% python3 -q
>>> import numpy as np
>>> import numpy.linalg as la
>>> np.set_printoptions(suppress=True, linewidth=140)
>>> m1 = np.load("layer1.npy")
>>> m1
array([[-2.,  6., -2.,  1.],
       [ 1.,  3., -2.,  1.],
       [-2.,  8., -4.,  3.],
       [-2.,  8., -4.,  3.]])
>>> la.lstsq(m1[:-1].T, m1[-1])[2]
np.int32(3)
>>> np.unique(m1.round(6), axis=0).shape
(3, 4)
>>> P = np.triu(np.array([[3, 1, 3, 1], [0, 2, 3, 2], [0, 1, 1, 3], [3, 1, 2, 1]]), 1) + np.eye(4)
>>> other = P @ m1 @ la.inv(P)
>>> np.trace(other), np.trace(m1)
(np.float64(0.0), np.float64(0.0))
>>> np.round(np.poly(other), 2) + 0
array([ 1.,  0., -7.,  6.,  0.])
>>> P @ m1 - m1 @ P
array([[ -7.,  37., -30.,   9.],
       [-10.,  39., -32.,  14.],
       [ -6.,  26., -30.,   7.],
       [  0.,   2., -18.,  -2.]])
>>> other
array([[  -9.,   50., -143.,  352.],
       [  -9.,   52., -151.,  374.],
       [  -8.,   40., -112.,  276.],
       [  -2.,   10.,  -28.,   69.]])
>>> def softmax(z):
...     e = np.exp(z - z.max(axis=-1, keepdims=True))
...     return e / e.sum(axis=-1, keepdims=True)
... 
>>> np.round(softmax(m1).sum(axis=1), 2)
array([1., 1., 1., 1.])
>>> np.round(softmax(m1[3] + -1), 2) + 0
array([0.  , 0.99, 0.  , 0.01])
>>> scores = m1 @ m1.T / np.sqrt(4)
>>> np.round(softmax(scores), 2) + 0
array([[0. , 0. , 0.5, 0.5],
       [0. , 0. , 0.5, 0.5],
       [0. , 0. , 0.5, 0.5],
       [0. , 0. , 0.5, 0.5]])
>>> softmax(scores).round(6).argmax(axis=1)
array([2, 2, 2, 2])
>>> np.round(softmax(scores)[3] @ m1, 2)
array([-2.,  8., -4.,  3.])
>>> K = np.loadtxt("m.csv", delimiter=",")
>>> K
array([[ 0.8 , -0.2 ,  1.5 , -0.5 , -0.3 , -0.8 , -1.  ,  0.5 , -0.9 ],
       [-1.1 , -1.3 ,  1.1 , -1.  , -0.8 ,  0.4 , -0.1 , -1.4 , -0.9 ],
       [-0.2 ,  0.9 ,  1.4 , -0.9 ,  1.4 ,  0.3 , -1.2 , -0.5 ,  0.5 ],
       [-0.6 ,  0.2 ,  0.7 ,  0.7 , -0.7 ,  0.3 ,  1.  , -0.9 ,  1.3 ],
       [-1.  , -0.7 , -0.7 ,  0.3 ,  1.3 , -0.1 ,  0.6 , -1.1 , -1.5 ],
       [-1.23, -1.42,  1.14, -1.1 , -0.92,  0.36, -0.03, -1.42, -0.97],
       [-0.7 ,  0.3 ,  1.4 ,  0.4 ,  0.9 ,  0.2 , -0.7 ,  1.1 , -0.2 ],
       [ 0.6 ,  0.7 , -1.5 , -0.2 , -0.2 , -0.4 , -0.9 , -0.5 ,  0.4 ],
       [ 0.5 , -0.9 ,  0.2 , -0.1 ,  1.1 ,  0.4 , -0.7 ,  0.5 , -1.6 ],
       [ 1.1 , -0.2 ,  0.7 , -0.3 ,  1.7 , -0.5 ,  0.8 ,  0.4 ,  1.4 ],
       [-0.7 , -0.6 ,  0.5 ,  0.3 ,  1.6 , -0.7 , -0.2 ,  0.4 ,  0.  ],
       [ 0.6 ,  0.  ,  1.  ,  0.1 ,  0.3 ,  1.9 ,  1.2 ,  0.9 ,  1.8 ]])
>>> vec = np.array([3, -2, 0, 0, -3, 2, -3, 1, -1])
>>> target = K @ vec
>>> beta, lr = np.zeros(9), 1 / la.norm(K, 2) ** 2
>>> for i in range(60):
...     beta -= lr * K.T @ (K @ beta - target)
...     if i % 10 == 0: print(i, round(la.norm(K @ beta - target), 2))
... 
0 10.1
10 1.64
20 1.25
30 1.06
40 0.92
50 0.79
>>> round(la.cond(K), 2)
np.float64(8.35)
>>> np.argsort(-la.norm(m1, axis=0).round(6), kind="stable")[:3]
array([1, 2, 3])
>>> la.cond(m1) > 100
np.True_
>>> [round(float(x), 2) for x in la.svd(m1, compute_uv=False)[:3]]
[15.51, 2.06, 1.03]
>>> round(float(la.norm(m1, 2) / la.norm(m1)), 2)
0.99
>>> other = np.c_[K[:, :7] @ np.array([[1, 0, -3, -3, -2, 1, -2],
...     [2, 0, 0, 0, 3, 0, -1],
...     [-3, -3, 2, 3, 2, -2, -3],
...     [3, 2, 3, 3, -2, -1, -1],
...     [-3, -3, 1, -1, 3, 2, 3],
...     [-3, 3, 3, 0, 3, 3, -3],
...     [-1, -1, -3, 0, -2, -1, -1]]), np.array([-2, -1, -3, -1, 1, 0, -1, -2, -1, -2, 3, 1])]
>>> other.round(2)
array([[ -1.3 ,  -6.  ,  -0.6 ,   0.9 ,   0.5 ,  -3.7 ,  -2.9 ,  -2.  ],
       [ -8.7 ,  -1.6 ,   3.2 ,   4.4 ,   1.5 ,  -2.6 ,  -2.3 ,  -1.  ],
       [ -9.2 ,  -8.1 ,   6.6 ,   0.7 ,  15.2 ,   2.8 ,   0.7 ,  -3.  ],
       [  0.  ,   1.3 ,   2.5 ,   6.7 ,  -1.4 ,  -4.2 ,  -5.8 ,  -1.  ],
       [ -3.6 ,  -2.1 ,   1.7 ,   0.5 ,   0.3 ,   1.8 ,   8.1 ,   1.  ],
       [ -9.08,  -1.75,   2.92,   4.73,   1.06,  -3.14,  -2.25,   0.  ],
       [ -5.7 ,  -4.8 ,   9.7 ,   6.6 ,   9.  ,  -0.8 ,  -0.7 ,  -1.  ],
       [  8.6 ,   4.4 ,  -4.1 ,  -6.7 ,  -1.7 ,   3.1 ,   4.3 ,  -2.  ],
       [ -6.  ,  -2.2 ,   3.  ,  -2.3 ,   2.8 ,   4.3 ,   2.2 ,  -1.  ],
       [ -6.7 , -10.1 ,  -5.  ,  -3.8 ,   1.2 ,   1.1 ,   2.  ,  -2.  ],
       [ -5.  ,  -7.6 ,   4.1 ,   2.9 ,   3.1 ,  -0.7 ,   7.3 ,   3.  ],
       [ -9.9 ,   0.8 ,   2.9 ,   1.2 ,   4.8 ,   3.6 , -10.3 ,   1.  ]])
>>> np.round(la.norm(other - K @ la.lstsq(K, other)[0], axis=0), 2) + 0
array([0.  , 0.  , 0.  , 0.  , 0.  , 0.  , 0.  , 2.73])
>>> np.round(la.lstsq(K, other[:, 0])[0], 2) + 0
array([ 1.,  2., -3.,  3., -3., -3., -1.,  0.,  0.])
>>> f = np.array([5, 8, 0])
>>> np.round(np.polyval(f, other[3]), 2)
array([  0.  ,  18.85,  51.25, 278.05,  -1.4 ,  54.6 , 121.8 ,  -3.  ])
>>> np.round(np.convolve(other[3], f), 2)
array([  0. ,   6.5,  22.9,  53.5,  46.6, -32.2, -62.6, -51.4,  -8. ,   0. ])
>>> np.round(np.cross(other[3, :3], other[2, :3]), 2)
array([ 28.83, -23.  ,  11.96])
>>> f = np.array([0, 2, 0, 2, 0, 2, 2, 2, 0, 3])
>>> E = 4 * np.eye(10) + np.outer(f, f)
>>> E
array([[ 4.,  0.,  0.,  0.,  0.,  0.,  0.,  0.,  0.,  0.],
       [ 0.,  8.,  0.,  4.,  0.,  4.,  4.,  4.,  0.,  6.],
       [ 0.,  0.,  4.,  0.,  0.,  0.,  0.,  0.,  0.,  0.],
       [ 0.,  4.,  0.,  8.,  0.,  4.,  4.,  4.,  0.,  6.],
       [ 0.,  0.,  0.,  0.,  4.,  0.,  0.,  0.,  0.,  0.],
       [ 0.,  4.,  0.,  4.,  0.,  8.,  4.,  4.,  0.,  6.],
       [ 0.,  4.,  0.,  4.,  0.,  4.,  8.,  4.,  0.,  6.],
       [ 0.,  4.,  0.,  4.,  0.,  4.,  4.,  8.,  0.,  6.],
       [ 0.,  0.,  0.,  0.,  0.,  0.,  0.,  0.,  4.,  0.],
       [ 0.,  6.,  0.,  6.,  0.,  6.,  6.,  6.,  0., 13.]])
>>> other = la.inv(E)
>>> other.round(2)
array([[ 0.25,  0.  ,  0.  ,  0.  ,  0.  ,  0.  ,  0.  ,  0.  ,  0.  ,  0.  ],
       [ 0.  ,  0.22,  0.  , -0.03,  0.  , -0.03, -0.03, -0.03,  0.  , -0.05],
       [ 0.  ,  0.  ,  0.25,  0.  ,  0.  ,  0.  ,  0.  ,  0.  ,  0.  ,  0.  ],
       [ 0.  , -0.03,  0.  ,  0.22,  0.  , -0.03, -0.03, -0.03,  0.  , -0.05],
       [ 0.  ,  0.  ,  0.  ,  0.  ,  0.25,  0.  ,  0.  ,  0.  ,  0.  ,  0.  ],
       [ 0.  , -0.03,  0.  , -0.03,  0.  ,  0.22, -0.03, -0.03,  0.  , -0.05],
       [ 0.  , -0.03,  0.  , -0.03,  0.  , -0.03,  0.22, -0.03,  0.  , -0.05],
       [ 0.  , -0.03,  0.  , -0.03,  0.  , -0.03, -0.03,  0.22,  0.  , -0.05],
       [ 0.  ,  0.  ,  0.  ,  0.  ,  0.  ,  0.  ,  0.  ,  0.  ,  0.25,  0.  ],
       [ 0.  , -0.05,  0.  , -0.05,  0.  , -0.05, -0.05, -0.05,  0.  ,  0.18]])
>>> (np.abs(other) > 1e-9).astype(int)
array([[1, 0, 0, 0, 0, 0, 0, 0, 0, 0],
       [0, 1, 0, 1, 0, 1, 1, 1, 0, 1],
       [0, 0, 1, 0, 0, 0, 0, 0, 0, 0],
       [0, 1, 0, 1, 0, 1, 1, 1, 0, 1],
       [0, 0, 0, 0, 1, 0, 0, 0, 0, 0],
       [0, 1, 0, 1, 0, 1, 1, 1, 0, 1],
       [0, 1, 0, 1, 0, 1, 1, 1, 0, 1],
       [0, 1, 0, 1, 0, 1, 1, 1, 0, 1],
       [0, 0, 0, 0, 0, 0, 0, 0, 1, 0],
       [0, 1, 0, 1, 0, 1, 1, 1, 0, 1]])
>>> np.round(la.inv(other), 2)
array([[ 4.,  0.,  0.,  0.,  0.,  0.,  0.,  0.,  0.,  0.],
       [ 0.,  8.,  0.,  4.,  0.,  4.,  4.,  4.,  0.,  6.],
       [ 0.,  0.,  4.,  0.,  0.,  0.,  0.,  0.,  0.,  0.],
       [ 0.,  4.,  0.,  8.,  0.,  4.,  4.,  4.,  0.,  6.],
       [ 0.,  0.,  0.,  0.,  4.,  0.,  0.,  0.,  0.,  0.],
       [ 0.,  4.,  0.,  4.,  0.,  8.,  4.,  4.,  0.,  6.],
       [ 0.,  4.,  0.,  4.,  0.,  4.,  8.,  4.,  0.,  6.],
       [ 0.,  4.,  0.,  4.,  0.,  4.,  4.,  8.,  0.,  6.],
       [ 0.,  0.,  0.,  0.,  0.,  0.,  0.,  0.,  4.,  0.],
       [ 0.,  6.,  0.,  6.,  0.,  6.,  6.,  6.,  0., 13.]])
